>>> import numpy as np
>>> np.set_printoptions(precision=3, suppress=True, linewidth=200)
>>> F = np.load("w.npy")
>>> print(F)
[[-2.7  0.  -2.   0.   2.   2.  -3. ]
 [ 0.   3.3  0.  -2.  -3.   1.  -3. ]
 [ 1.   0.   1.3  3.   0.  -2.   3. ]
 [ 0.   3.   3.  -1.7  2.   2.   0. ]
 [-2.  -2.   3.  -2.  -0.7 -1.   3. ]
 [-3.   2.   1.   2.   3.   3.3  0. ]
 [-3.   0.  -2.   0.   2.   2.  -2.7]]
>>> rng = np.random.default_rng(7062)
>>> lab = rng.permutation(7)
>>> lab
array([3, 1, 2, 4, 6, 5, 0])
>>> Y = F[lab][:, lab]
>>> print(np.allclose(Y, F))
False
>>> print(np.sort(np.abs(np.linalg.eigvals(Y))))
[0.3   2.72  2.72  3.866 4.023 4.023 4.905]
>>> q, evecs = np.linalg.qr(F[:, :2])[0], np.linalg.qr(F[:, 2:])[0]
>>> sv = np.linalg.svd(q.T @ evecs, compute_uv=False)
>>> print(np.round(np.linalg.norm(q @ q.T - evecs @ evecs.T, 2), 3))
1.0
>>> np.degrees(np.arccos(sv.clip(0, 1)))
array([ 3.475, 39.047])
>>> print((sv > 0.9).sum())
1
>>> arr = np.load("a.npy")
>>> arr
array([[13,  5, -2],
       [ 5,  2,  0],
       [-2,  0,  8]])
>>> print(np.abs(np.diag(np.linalg.qr(arr)[1])) > 1e-9)
[ True  True False]
>>> np.round(arr @ np.linalg.pinv(arr) @ arr, 3) + 0
array([[13.,  5., -2.],
       [ 5.,  2.,  0.],
       [-2.,  0.,  8.]])
>>> lab = rng.permutation(3)
>>> lab
array([1, 2, 0])
>>> Y = arr[lab][:, lab]
>>> np.trace(Y)
np.int64(23)
>>> np.sort(np.abs(np.linalg.eigvals(Y)))
array([ 0.   ,  7.595, 15.405])
